$ python -q
>>> import numpy as np
>>> import numpy.linalg as la
>>> np.set_printoptions(suppress=True, linewidth=140)
>>> m1 = np.load("run14.npy")
>>> print(m1)
[[-1 -1 -1 -1]
 [-1 -2 -2 -2]
 [-1 -2 -3 -3]
 [-1 -2 -3 -4]]
>>> vec = np.array([0, 1, 1, 1])
>>> print(la.norm(m1 @ vec) <= la.norm(m1, 2) * la.norm(vec) + 1e-9)
True
>>> print(m1 @ np.ones(4))
[ -4.  -7.  -9. -10.]
>>> print(m1 @ np.eye(4)[2])
[-1. -2. -3. -3.]
>>> print(np.einsum("ij,j->i", m1, vec))
[-3 -6 -8 -9]
>>> vals, vecs = la.eigvalsh(m1)
Traceback (most recent call last):
  File "<python-input-10>", line 1, in <module>
    vals, vecs = la.eigvalsh(m1)
    ^^^^^^^^^^
ValueError: too many values to unpack (expected 2)
>>> vals, vecs = la.eigh(m1)
>>> print(np.round(la.eigvalsh(m1 + 4 * np.eye(4)), 3))
[-4.291  3.     3.574  3.717]
>>> print(np.round(la.svd(m1, compute_uv=False), 3))
[8.291 1.    0.426 0.283]
>>> print(vals.round(3))
[-8.291 -1.    -0.426 -0.283]
>>> print((vals > 1e-8).sum(), (vals < -1e-8).sum())
0 4
>>> vals, vecs = la.eigh(m1)
>>> vec = np.array([-1, 2, 0, -2])
>>> print(np.round(la.eigvalsh(m1[1:, 1:]), 3))
[-7.892 -0.786 -0.323]
>>> print(np.round(vecs * np.abs(vals) @ vecs.T, 3))
[[1. 1. 1. 1.]
 [1. 2. 2. 2.]
 [1. 2. 3. 3.]
 [1. 2. 3. 4.]]
>>> print(vec @ m1 @ vec / (vec @ vec), round(vals[0], 3), round(float(vals[-1]), 3))
-1.0 -8.291 -0.283
>>> print(vecs * np.maximum(vals, 0) @ vecs.T)
[[0. 0. 0. 0.]
 [0. 0. 0. 0.]
 [0. 0. 0. 0.]
 [0. 0. 0. 0.]]
>>> Y = m1 ** -1
Traceback (most recent call last):
  File "<python-input-22>", line 1, in <module>
    Y = m1 ** -1
        ~~~^^~~~
ValueError: Integers to negative integer powers are not allowed.
>>> Y = la.inv(m1)
>>> print(round(la.det(m1) * la.det(Y), 3))
1.0
>>> print(np.round(la.det(m1) * Y, 3))
[[-2.  1. -0. -0.]
 [ 1. -2.  1. -0.]
 [-0.  1. -2.  1.]
 [-0. -0.  1. -1.]]
>>> print(np.round(la.inv(Y), 3))
[[-1. -1. -1. -1.]
 [-1. -2. -2. -2.]
 [-1. -2. -3. -3.]
 [-1. -2. -3. -4.]]
>>> print(np.allclose(Y, m1.T))
False
>>> feats = np.array([[-3, -3, 1, -2, 3, 1],
...     [0, -2, 2, 3, -3, -1],
...     [0, 0, 0, 1, 0, -2],
...     [0, 0, 0, -2, 1, 0],
...     [0, 0, 0, 0, 1, -1],
...     [0, 0, 0, 0, 0, 2]])
>>> left, s, Vt = la.svd(feats)
>>> vecs = Vt[:(s > 1e-8).sum()]
>>> rng = np.random.default_rng(887)
>>> vec = feats[3] + -3 * feats[2] + rng.integers(2) * np.eye(6)[5]
>>> print(vec)
[ 0.  0.  0. -5.  1.  7.]
>>> print(la.matrix_rank(np.vstack([feats, vec])))
5
>>> print(np.round(vecs.T @ vecs, 3) + 0)
[[ 0.818  0.273  0.273  0.     0.     0.   ]
 [ 0.273  0.591 -0.409  0.     0.     0.   ]
 [ 0.273 -0.409  0.591  0.     0.     0.   ]
 [ 0.     0.     0.     1.     0.     0.   ]
 [ 0.     0.     0.     0.     1.     0.   ]
 [ 0.     0.     0.     0.     0.     1.   ]]
>>> print(np.round(la.norm(vec - vecs.T @ vecs @ vec), 3))
0.0
>>> print((feats - feats.T) / 2)
[[ 0.  -1.5  0.5 -1.   1.5  0.5]
 [ 1.5  0.   1.   1.5 -1.5 -0.5]
 [-0.5 -1.   0.   0.5  0.  -1. ]
 [ 1.  -1.5 -0.5  0.   0.5  0. ]
 [-1.5  1.5  0.  -0.5  0.  -0.5]
 [-0.5  0.5  1.   0.   0.5  0. ]]
>>> print(feats @ feats)
[[  9  15  -9   2   1  -3]
 [  0   4  -4 -10   6  -1]
 [  0   0   0  -2   1  -4]
 [  0   0   0   4  -1  -1]
 [  0   0   0   0   1  -3]
 [  0   0   0   0   0   4]]
>>> print((feats + feats.T) / 2)
[[-3.  -1.5  0.5 -1.   1.5  0.5]
 [-1.5 -2.   1.   1.5 -1.5 -0.5]
 [ 0.5  1.   0.   0.5  0.  -1. ]
 [-1.   1.5  0.5 -2.   0.5  0. ]
 [ 1.5 -1.5  0.   0.5  1.  -0.5]
 [ 0.5 -0.5 -1.   0.  -0.5  2. ]]
>>> print(np.round(np.sort(np.abs(la.eigvals(feats))), 3))
[0. 1. 2. 2. 2. 3.]
>>> def softmax(z):
...     e = np.exp(z - z.max(axis=-1, keepdims=True))
...     return e / e.sum(axis=-1, keepdims=True)
... 
>>> print(np.round(softmax(10 * feats[1]), 3) + 0)
[0. 0. 0. 1. 0. 0.]
>>> print(np.round(softmax(feats).sum(axis=1), 3))
[1. 1. 1. 1. 1. 1.]
>>> print(np.round(softmax(feats[1] + 4), 3))
[0.034 0.005 0.255 0.692 0.002 0.013]
>>> S = feats @ feats.T / np.sqrt(6)
>>> print(np.round(softmax(S)[1] @ feats, 3) + 0)
[ 0. -2.  2.  3. -3. -1.]
>>> W = np.array([[0, 2, -1, 3, 1, 1],
...     [1, 1, 3, 1, 3, -3],
...     [1, 0, 3, 1, -3, -3],
...     [3, -1, 2, 3, 3, 3],
...     [-2, 1, 1, -3, 1, -2],
...     [3, 0, 1, 0, -1, 2]])
>>> coef = np.array([3, 0, 0, -2, 0, 0])
>>> H = np.maximum(feats @ W + coef, 0)
>>> print(np.round((H > 0).mean(axis=0), 3))
[0.333 0.333 0.333 0.333 0.333 0.333]
>>> print(H)
[[ 0  0  0  0  0  0]
 [15  0  2 16  0 13]
 [ 0  0  0  1  5  0]
 [ 0  3  0  0  0  0]
 [ 0  1  0  0  2  0]
 [ 9  0  2  0  0  4]]
>>> W2 = np.array([[1, 1], [4, 0], [4, 0], [1, 5], [0, 1], [0, 4]])
>>> print(W @ W2)
[[  7  20]
 [ 18  -3]
 [ 14  -9]
 [ 10  33]
 [  3 -24]
 [  7  10]]
>>> X = np.loadtxt("layer14.csv", delimiter=",")
>>> print(X)
[[ 0.  0.  2.  0.  0.  0.  0.  0.]
 [ 0.  0.  0.  0. -3.  0.  0.  0.]
 [ 0.  0.  0. -5.  0.  0.  0.  0.]
 [ 0.  5.  0.  0.  0.  0.  0.  0.]
 [ 0.  0.  0.  0.  0.  0.  0.  0.]
 [ 0.  0.  0.  0.  0.  2.  0.  0.]
 [ 0.  0.  0.  0.  0.  0.  0.  0.]
 [ 0.  0.  0.  0.  0.  0. -1.  0.]]
>>> print(np.round(np.sort(la.eigvals(X).real), 3))
[0. 0. 0. 0. 0. 0. 0. 2.]
>>> print((X != 0).astype(int))
[[0 0 1 0 0 0 0 0]
 [0 0 0 0 1 0 0 0]
 [0 0 0 1 0 0 0 0]
 [0 1 0 0 0 0 0 0]
 [0 0 0 0 0 0 0 0]
 [0 0 0 0 0 1 0 0]
 [0 0 0 0 0 0 0 0]
 [0 0 0 0 0 0 1 0]]
>>> print(np.flatnonzero(la.matrix_power((X != 0) + (X.T != 0) + np.eye(8), 8)[3]))
[0 1 2 3 4]
>>> print(X @ X)
[[  0.   0.   0. -10.   0.   0.   0.   0.]
 [  0.   0.   0.   0.   0.   0.   0.   0.]
 [  0. -25.   0.   0.   0.   0.   0.   0.]
 [  0.   0.   0.   0. -15.   0.   0.   0.]
 [  0.   0.   0.   0.   0.   0.   0.   0.]
 [  0.   0.   0.   0.   0.   4.   0.   0.]
 [  0.   0.   0.   0.   0.   0.   0.   0.]
 [  0.   0.   0.   0.   0.   0.   0.   0.]]
>>> r = la.matrix_rank(X)
>>> print(r)
6
>>> null = la.svd(X)[2][r:].T
>>> print(la.matrix_rank(X.T @ X), la.matrix_rank(X @ X.T))
6 6
>>> print(null @ null.T)
[[1. 0. 0. 0. 0. 0. 0. 0.]
 [0. 0. 0. 0. 0. 0. 0. 0.]
 [0. 0. 0. 0. 0. 0. 0. 0.]
 [0. 0. 0. 0. 0. 0. 0. 0.]
 [0. 0. 0. 0. 0. 0. 0. 0.]
 [0. 0. 0. 0. 0. 0. 0. 0.]
 [0. 0. 0. 0. 0. 0. 0. 0.]
 [0. 0. 0. 0. 0. 0. 0. 1.]]
>>> print([int(la.matrix_rank(np.delete(X, i, axis=0))) for i in range(8)])
[5, 5, 5, 5, 6, 5, 6, 5]
>>> print(null.shape)
(8, 2)
>>> print(np.trace(X))
2.0
>>> print(X @ X)
[[  0.   0.   0. -10.   0.   0.   0.   0.]
 [  0.   0.   0.   0.   0.   0.   0.   0.]
 [  0. -25.   0.   0.   0.   0.   0.   0.]
 [  0.   0.   0.   0. -15.   0.   0.   0.]
 [  0.   0.   0.   0.   0.   0.   0.   0.]
 [  0.   0.   0.   0.   0.   4.   0.   0.]
 [  0.   0.   0.   0.   0.   0.   0.   0.]
 [  0.   0.   0.   0.   0.   0.   0.   0.]]
>>> print(round(np.abs(la.eigvals(X)).max(), 3))
2.0
>>> print(np.round(np.sort(np.abs(la.eigvals(X))), 3))
[0. 0. 0. 0. 0. 0. 0. 2.]
>>> print(np.allclose(X, X.T))
False
>>> data = np.array([[0, -1, -1, 0], [-1, -21, 3, -3], [2, -3, 16, 3], [3, -3, -2, -13]])
>>> print(data)
[[  0  -1  -1   0]
 [ -1 -21   3  -3]
 [  2  -3  16   3]
 [  3  -3  -2 -13]]
>>> T = np.stack([data, -2 * data, data[::-1]])
>>> print(np.round(la.det(T), 3))
[ 1255. 20080.  1255.]
>>> Y = np.array([[3, 2, 0], [0, -2, 2]])
>>> W2 = np.kron(Y, data)
>>> print(np.round(la.norm(W2, 2), 3), round(float(la.norm(Y, 2) * la.norm(data, 2)), 3))
88.749 88.749
>>> print(W2.shape)
(8, 12)
>>> left, s, Vt = la.svd(data)
>>> print(s.round(3))
[22.751 17.26  10.743  0.298]
>>> Y = left[:, :3] @ np.diag(s[:3]) @ Vt[:3]
>>> print(round(la.norm(data - Y) / la.norm(data), 3))
0.01
>>> print(round(np.abs(data - Y).max(), 3))
0.278
>>> print(np.round(la.norm(data - Y, 2), 3), round(s[3], 3))
0.298 0.298
>>> M = np.load("out17.npy")
>>> print(M)
[[ -6.314   1.153   0.29 ]
 [  3.987   0.102  -0.082]
 [  1.587  -0.831  -0.161]
 [ -7.022  -1.462  -0.039]
 [  2.     -0.235   0.175]
 [-10.361  -1.787  -0.211]
 [ -6.592   2.627  -0.149]
 [  3.962   1.491  -0.07 ]
 [  9.236  -0.475   0.063]
 [ -3.977  -0.47   -0.253]
 [  6.376   2.157  -0.074]
 [  9.928  -1.126  -0.139]]
>>> # column 0 is much longer than the rest
>>> Xs = (M - M.mean(axis=0)) / M.std(axis=0)
>>> print(np.argwhere(np.abs(Xs) > 2))
[[0 2]]
>>> coef = la.lstsq(np.delete(Xs, 1, axis=1), Xs[:, 1])[0]
>>> print(coef.round(3))
[0.062 0.195]
>>> vec = np.array([3, -1, 2])
>>> print(np.round(np.einsum("ij,j->i", M, vec), 3))
[-19.515  11.695   5.27  -19.682   6.585 -29.718 -22.701  10.255  28.309 -11.967  16.823  30.632]
>>> print(np.round((M * vec).sum(axis=1), 3))
[-19.515  11.695   5.27  -19.682   6.585 -29.718 -22.701  10.255  28.309 -11.967  16.823  30.632]
>>> print(np.round(M @ np.ones(3), 3))
[ -4.871   4.007   0.595  -8.523   1.94  -12.359  -4.114   5.383   8.824  -4.7     8.459   8.663]
>>> print(np.sign((M @ vec).round(6)))
[-1.  1.  1. -1.  1. -1. -1.  1.  1. -1.  1.  1.]
>>> arr = np.loadtxt("block19.csv", delimiter=",")
>>> print(arr)
[[  5.713  13.624 -15.762 -11.197   1.711]
 [  4.943  16.525 -13.573  -9.807  -0.858]
 [  4.372  16.291 -14.549  -9.728  -0.532]
 [  5.945  13.945 -14.557  -9.782   0.136]
 [  5.089  17.21  -15.191  -9.857   0.641]
 [  4.328  15.505 -15.441 -10.358   0.329]
 [  3.203  14.849 -16.506  -9.318  -0.678]
 [  4.984  16.237 -15.43  -10.441  -0.189]
 [  4.43   14.402 -13.959  -9.949  -0.86 ]
 [  5.293  12.783 -15.784 -10.958  -0.553]
 [  5.68   15.691 -15.353 -10.107   0.267]
 [  5.151  14.65  -12.997  -8.258  -0.87 ]
 [  6.034  15.439 -14.166  -9.178  -0.271]
 [  5.782  14.814 -14.576 -11.34   -1.294]
 [  3.874  13.985 -15.301  -9.534  -1.163]
 [  3.603  16.679 -14.79  -10.467   0.177]
 [  5.107  14.082 -15.299 -11.481  -1.017]
 [  5.664  15.684 -15.034  -9.891  -0.474]
 [  3.09   13.956 -13.719  -9.523  -2.161]
 [  5.462  15.555 -14.635 -10.669   1.194]
 [  6.509  15.557 -15.891 -10.277  -0.89 ]
 [  5.859  15.504 -16.444 -11.284   0.333]
 [  4.165  15.804 -13.552 -12.1     0.49 ]
 [  5.07   15.475 -14.621  -9.972  -0.218]
 [  3.771  14.841 -14.915  -9.38   -1.099]
 [  4.871  15.422 -14.234 -11.107   1.718]
 [  6.381  15.842 -14.595  -8.388  -2.138]
 [  4.158  14.035 -16.351 -10.512  -0.662]
 [  6.155  15.245 -15.531 -10.354   0.634]
 [  4.416  13.477 -13.811 -10.111   0.514]
 [  3.634  13.035 -15.545 -11.22   -0.465]
 [  5.037  14.421 -16.804  -8.554  -0.873]
 [  5.756  15.897 -17.126  -9.796   0.843]
 [  4.353  16.781 -14.275  -8.792   0.79 ]
 [  4.279  15.411 -16.302 -10.392   3.475]
 [  6.136  13.925 -14.183 -11.464  -1.011]
 [  4.169  14.794 -14.331 -11.494  -2.545]
 [  4.77   15.948 -15.244 -10.308  -0.624]]
>>> Xs = arr - arr.mean(axis=0)
>>> vecs = la.svd(Xs)[2][:1]
>>> Y = Xs - Xs @ vecs.T @ vecs
>>> print(np.round(Y.std(axis=0), 3))
[0.862 0.929 0.863 0.889 0.468]
>>> W2 = arr[[26, 33]].astype(float)
>>> for _ in range(6):
...     z = la.norm(arr[:, None] - W2, axis=-1).argmin(axis=1)
...     W2 = np.array([arr[z == j].mean(axis=0) for j in range(2)])
... 
>>> print(z)
[1 1 1 0 1 1 0 1 0 0 1 0 1 0 0 1 0 1 0 1 1 1 1 1 0 1 0 0 1 0 0 0 1 1 1 0 0 1]
>>> print(W2.round(3))
[[  4.681  14.226 -14.896 -10.074  -0.985]
 [  5.127  15.785 -15.102 -10.29    0.407]]
>>> print(np.abs(W2[1] - W2[0]).argmax())
1
>>> print(np.round(W2[1] - W2[0], 3))
[ 0.446  1.559 -0.206 -0.215  1.392]
>>> Xs = (arr - arr.mean(axis=0)) / arr.std(axis=0)
>>> print(np.argwhere(np.abs(Xs) > 2))
[[ 4  1]
 [ 9  1]
 [11  2]
 [11  3]
 [18  0]
 [22  3]
 [32  2]
 [34  4]
 [36  4]]
>>> print(np.round(Xs.std(axis=0), 3))
[1. 1. 1. 1. 1.]
>>> coef = la.lstsq(np.delete(Xs, 0, axis=1), Xs[:, 0])[0]
>>> print(coef.round(3))
[ 0.113 -0.086 -0.039  0.039]
>>> print(np.round(1 - np.var(Xs[:, 0] - np.delete(Xs, 0, axis=1) @ coef), 3))
0.025
>>> r0 = np.array([2, 2])
>>> print(np.round(np.correlate(arr[15], arr[14], "full"), 3))
[  -4.19   -53.749 -196.946  -51.636  573.102   16.244 -206.386  -38.074    0.686]
>>> print(np.round(np.cross(arr[15, :3], arr[14, :3]), 3))
[-48.367  -2.167 -14.226]
>>> print(np.polyval(r0, arr[15]))
[  9.206  35.358 -27.58  -18.934   2.354]
>>> mat = 2 * np.eye(6) + np.ones((6, 6))
>>> print(mat)
[[3. 1. 1. 1. 1. 1.]
 [1. 3. 1. 1. 1. 1.]
 [1. 1. 3. 1. 1. 1.]
 [1. 1. 1. 3. 1. 1.]
 [1. 1. 1. 1. 3. 1.]
 [1. 1. 1. 1. 1. 3.]]
>>> Y = mat[0, 0] * mat[1:] - np.outer(mat[1:, 0], mat[0])
>>> print(Y)
[[0. 8. 2. 2. 2. 2.]
 [0. 2. 8. 2. 2. 2.]
 [0. 2. 2. 8. 2. 2.]
 [0. 2. 2. 2. 8. 2.]
 [0. 2. 2. 2. 2. 8.]]
>>> print(np.round(mat[:, 0] / mat[0, 0], 3))
[1.    0.333 0.333 0.333 0.333 0.333]
>>> print(np.flatnonzero(~Y.round(6).any(axis=1)))
[]
